$ python -q
>>> import numpy as np
>>> np.set_printoptions(precision=2, suppress=True, linewidth=100, sign=" ")
>>> def rnd(a):
...     return np.round(a, 2) + 0
... 
>>> data = np.load("case1.npy")
>>> data
array([[ -0.2 ,   1.1 ,   0.6 ,   1.15,  -0.5 ,   0.3 ,  -1.4 ,   0.  ,  -0.7 ,   0.9 ,  -1.9 ,
          0.3 ],
       [  1.3 ,   0.  ,   1.3 ,   0.79,  -2.2 ,   0.1 ,  -0.2 ,   0.4 ,   1.3 ,   0.4 ,  -0.7 ,
          0.4 ],
       [  0.  ,   1.  ,  -0.4 ,  -3.16,   0.7 ,  -1.  ,  -0.1 ,  -0.2 ,   0.1 ,   0.4 ,   0.6 ,
          1.2 ],
       [ -0.6 ,  -0.4 ,   1.  ,   0.35,   0.7 ,   0.4 ,  -1.1 ,   1.2 ,   0.9 ,  -1.1 ,  -1.  ,
          0.2 ],
       [  1.7 ,  -0.2 ,  -0.2 ,  -2.2 ,   1.3 ,  -0.7 ,  -1.1 ,   0.2 ,   0.8 ,   0.6 ,   1.5 ,
          0.1 ],
       [  0.6 ,  -0.6 ,   0.2 ,   3.48,   0.8 ,   1.3 ,   1.2 ,   0.4 ,   0.4 ,   1.1 ,  -2.  ,
         -2.1 ],
       [ -1.5 ,   0.2 ,   0.  ,   2.14,   0.3 ,   0.6 ,  -1.9 ,   0.2 ,   1.7 ,  -1.  ,   0.4 ,
          1.6 ],
       [  0.6 ,   1.4 ,  -0.6 ,   1.79,   0.2 ,   0.4 ,  -0.4 ,  -0.7 ,   1.2 ,  -3.3 ,  -0.5 ,
          0.  ],
       [ -2.3 ,   0.1 ,  -1.4 , -10.35,  -1.  ,  -3.3 ,   0.  ,  -1.2 ,  -0.8 ,   0.  ,  -1.  ,
         -0.3 ],
       [  1.8 ,   0.4 ,  -0.1 ,  -2.92,  -0.5 ,  -1.  ,   1.5 ,   0.9 ,  -0.8 ,   1.1 ,  -0.4 ,
          0.9 ],
       [  2.2 ,  -1.3 ,  -0.1 ,  -1.66,   0.5 ,  -0.6 ,   0.1 ,   0.4 ,   0.5 ,   0.3 ,   0.7 ,
         -0.6 ],
       [ -1.3 ,   0.8 ,  -0.4 ,  -4.21,   1.3 ,  -1.3 ,  -0.3 ,  -0.5 ,   1.1 ,  -0.8 ,  -0.9 ,
         -0.1 ],
       [  0.3 ,   1.2 ,   1.6 ,   1.65,   0.4 ,   0.4 ,   1.  ,  -0.7 ,   1.  ,  -0.4 ,   1.1 ,
         -0.4 ],
       [ -1.3 ,   0.3 ,  -0.2 ,   1.9 ,   0.1 ,   0.8 ,   0.  ,   2.  ,  -0.4 ,   1.8 ,  -0.2 ,
         -0.3 ],
       [  0.9 ,   1.1 ,   0.  ,  -1.99,   0.  ,  -0.6 ,  -0.2 ,  -1.7 ,  -0.7 ,   0.2 ,  -1.3 ,
          2.9 ],
       [  0.4 ,   0.7 ,   0.6 ,   1.18,  -0.1 ,   0.5 ,   1.2 ,   0.2 ,  -1.2 ,  -0.5 ,  -0.5 ,
          0.4 ],
       [ -0.1 ,  -0.2 ,  -0.1 ,  -1.48,  -0.7 ,  -0.6 ,  -0.1 ,  -1.4 ,  -0.9 ,  -0.3 ,   0.3 ,
          1.6 ],
       [ -0.7 ,   0.1 ,   0.4 ,  -0.48,   0.9 ,  -0.1 ,  -1.6 ,  -0.1 ,   0.1 ,  -1.2 ,  -0.7 ,
          0.1 ],
       [  0.8 ,   1.6 ,  -0.3 ,   1.21,   1.6 ,   0.3 ,   0.4 ,   1.3 ,  -1.3 ,   1.4 ,  -0.4 ,
          0.8 ],
       [  0.5 ,  -1.1 ,  -0.3 ,  -5.05,   0.  ,  -1.8 ,   0.2 ,  -1.3 ,   1.6 ,  -1.  ,   1.9 ,
         -0.5 ],
       [  1.  ,   0.3 ,  -1.1 ,  -4.95,   0.8 ,  -1.6 ,   0.5 ,   2.3 ,   1.1 ,  -0.8 ,  -1.4 ,
         -0.3 ],
       [ -1.8 ,  -0.2 ,   0.7 ,   1.59,   0.5 ,   0.3 ,   0.5 ,   1.9 ,  -1.  ,   1.1 ,   0.1 ,
         -1.4 ],
       [  0.  ,   0.8 ,  -0.7 ,  -1.86,   1.2 ,  -0.6 ,   0.2 ,   0.6 ,   2.  ,   1.1 ,   0.7 ,
          0.8 ],
       [  1.  ,  -1.  ,  -0.5 ,   2.47,   0.  ,   0.9 ,  -0.4 ,   0.5 ,   1.8 ,  -2.  ,   0.  ,
         -0.6 ],
       [ -1.7 ,   0.1 ,   0.7 ,   2.87,   0.4 ,   1.  ,   0.4 ,  -0.9 ,  -0.2 ,  -1.  ,   1.7 ,
          1.4 ],
       [  1.8 ,   0.4 ,   0.6 ,   0.32,   0.3 ,   0.1 ,   0.3 ,   0.  ,   0.5 ,  -0.1 ,  -0.1 ,
          0.  ]])
>>> cen = data - data.mean(axis=0)
>>> U, sv, VT = np.linalg.svd(cen, full_matrices=False)
>>> (np.sign(U[:, 0]) == np.sign(U[0, 0])).astype(int)
array([ 1,  1,  0,  1,  0,  1,  1,  1,  0,  0,  0,  0,  1,  1,  0,  1,  0,  1,  1,  0,  0,  1,  0,
        1,  1,  1])
>>> print(rnd(cen.mean(axis=0)))
[ 0.  0.  0.  0.  0.  0.  0.  0.  0.  0.  0.  0.]
>>> np.searchsorted(np.cumsum(sv ** 2) / (sv ** 2).sum(), 0.9) + 1
np.int64(6)
>>> np.abs(VT[0]).argmax()
np.int64(3)
>>> Y = data / np.linalg.norm(data, axis=1, keepdims=True)
>>> gram = Y @ Y.T
>>> rnd(np.linalg.norm(Y, axis=1))
array([ 1.,  1.,  1.,  1.,  1.,  1.,  1.,  1.,  1.,  1.,  1.,  1.,  1.,  1.,  1.,  1.,  1.,  1.,
        1.,  1.,  1.,  1.,  1.,  1.,  1.,  1.])
>>> np.argwhere(np.triu(np.abs(gram) > 0.95, 1))
array([], shape=(0, 2), dtype=int64)
>>> rnd(np.degrees(np.arccos(np.clip(gram[21, 19], -1, 1))))
np.float64(124.53)
>>> u, r1 = data[20], data[16]
>>> print(rnd(u @ r1))
2.76
>>> rnd(u @ u)
np.float64(39.44)
>>> p = (u @ r1) / (u @ u) * u
>>> rnd((r1 - p) @ u)
np.float64(0.0)
>>> print(rnd(p))
[ 0.07  0.02 -0.08 -0.35  0.06 -0.11  0.03  0.16  0.08 -0.06 -0.1  -0.02]
>>> np.linalg.matrix_rank(np.outer(u, r1))
np.int64(1)
>>> A = np.loadtxt("layer6.csv", delimiter=",")
>>> A
array([[ 4.,  1.,  1.,  1.,  1.,  1.,  1.],
       [ 1.,  4.,  1.,  1.,  1.,  1.,  1.],
       [ 1.,  1.,  4.,  1.,  1.,  1.,  1.],
       [ 1.,  1.,  1.,  4.,  1.,  1.,  1.],
       [ 1.,  1.,  1.,  1.,  4.,  1.,  1.],
       [ 1.,  1.,  1.,  1.,  1.,  4.,  1.],
       [ 1.,  1.,  1.,  1.,  1.,  1.,  4.]])
>>> ev, evecs = np.linalg.eigh(A)
>>> vec = np.array([3, 8, 4, 2, 0, 0, 3])
>>> print(rnd(np.linalg.eigvalsh(A[1:, 1:])))
[ 3.  3.  3.  3.  3.  9.]
>>> print((np.sign(evecs[:, -1].round(6)) == np.sign(evecs[0, -1].round(6))).astype(int))
[ 1  1  1  1  1  1  1]
>>> rnd(evecs * np.sqrt(ev) @ evecs.T)
array([[ 1.94,  0.2 ,  0.2 ,  0.2 ,  0.2 ,  0.2 ,  0.2 ],
       [ 0.2 ,  1.94,  0.2 ,  0.2 ,  0.2 ,  0.2 ,  0.2 ],
       [ 0.2 ,  0.2 ,  1.94,  0.2 ,  0.2 ,  0.2 ,  0.2 ],
       [ 0.2 ,  0.2 ,  0.2 ,  1.94,  0.2 ,  0.2 ,  0.2 ],
       [ 0.2 ,  0.2 ,  0.2 ,  0.2 ,  1.94,  0.2 ,  0.2 ],
       [ 0.2 ,  0.2 ,  0.2 ,  0.2 ,  0.2 ,  1.94,  0.2 ],
       [ 0.2 ,  0.2 ,  0.2 ,  0.2 ,  0.2 ,  0.2 ,  1.94]])
>>> u = np.array([5, -9, 8, -7, -2, 1, 8])
>>> Y = A + np.outer(u, np.eye(7)[5])
>>> np.linalg.matrix_rank(Y - A)
np.int64(1)
>>> print(np.linalg.matrix_rank(np.linalg.inv(Y) - np.linalg.inv(A), tol=1e-8))
1
>>> vec = np.array([-3, 2, 3, -2, 2, 1, 2])
>>> rhs = A @ vec
>>> print(rhs)
[-4. 11. 14. -1. 11.  8. 11.]
>>> print(rnd(np.linalg.solve(A, -3 * rhs)))
[ 9. -6. -9.  6. -6. -3. -6.]
>>> print(rnd(np.linalg.solve(A.T, A[0])))
[ 1.  0.  0.  0.  0.  0.  0.]
>>> cen = data - data.mean(axis=0)
>>> evecs = np.linalg.svd(cen)[2][:11]
>>> Y = cen - cen @ evecs.T @ evecs
>>> rnd(Y.std(axis=0))
array([ 0.  ,  0.01,  0.  ,  0.03,  0.01,  0.08,  0.  ,  0.  ,  0.  ,  0.  ,  0.01,  0.  ])
>>> print(rnd((cen @ evecs.T).std(axis=0)))
[ 3.29  1.45  1.32  1.2   1.03  0.93  0.79  0.61  0.61  0.49  0.4 ]
>>> rnd(np.diag(evecs.T @ evecs))
array([ 1.  ,  0.99,  1.  ,  0.91,  0.99,  0.12,  1.  ,  1.  ,  1.  ,  1.  ,  0.99,  1.  ])
>>> rnd(np.linalg.norm(Y) / np.linalg.norm(cen))
np.float64(0.02)
